>>> import numpy as np
>>> from numpy import linalg as LA
>>> np.set_printoptions(suppress=True, linewidth=100)
>>> A2 = np.array([[-5, -5], [-5, 1]])
>>> Z = np.array([[3, 3, 3], [2, 2, 2], [0, 3, 3]])
>>> data = np.kron(A2, Z)
>>> print(data)
[[-15 -15 -15 -15 -15 -15]
 [-10 -10 -10 -10 -10 -10]
 [  0 -15 -15   0 -15 -15]
 [-15 -15 -15   3   3   3]
 [-10 -10 -10   2   2   2]
 [  0 -15 -15   0   3   3]]
>>> print(round(float(np.abs(LA.eigvals(data)).max()), 2))
52.04
>>> print(np.allclose(data @ data.T, data.T @ data))
False
>>> print(LA.matrix_power(data, 3))
[[-32550 -57750 -57750 -21390 -37950 -37950]
 [-21700 -38500 -38500 -14260 -25300 -25300]
 [-16800 -32550 -32550 -11040 -21390 -21390]
 [-21390 -37950 -37950  -6882 -12210 -12210]
 [-14260 -25300 -25300  -4588  -8140  -8140]
 [-11040 -21390 -21390  -3552  -6882  -6882]]
>>> print((data + data.T) / 2)
[[-15.  -12.5  -7.5 -15.  -12.5  -7.5]
 [-12.5 -10.  -12.5 -12.5 -10.  -12.5]
 [ -7.5 -12.5 -15.   -7.5 -12.5 -15. ]
 [-15.  -12.5  -7.5   3.    2.5   1.5]
 [-12.5 -10.  -12.5   2.5   2.    2.5]
 [ -7.5 -12.5 -15.    1.5   2.5   3. ]]
>>> LA.determinant(data)
Traceback (most recent call last):
  File "<python-input-11>", line 1, in <module>
    LA.determinant(data)
    ^^^^^^^^^^^^^^
AttributeError: module 'numpy.linalg' has no attribute 'determinant'
>>> print(np.trace(data))
-32
>>> print(np.unique(data.round(6), axis=0).shape)
(6, 6)
>>> print(np.abs(np.diag(LA.qr(data)[1])) > 1e-9)
[ True  True False  True  True False]
>>> print(np.allclose(data[:-1].T @ LA.lstsq(data[:-1].T, data[-1])[0], data[-1]))
False
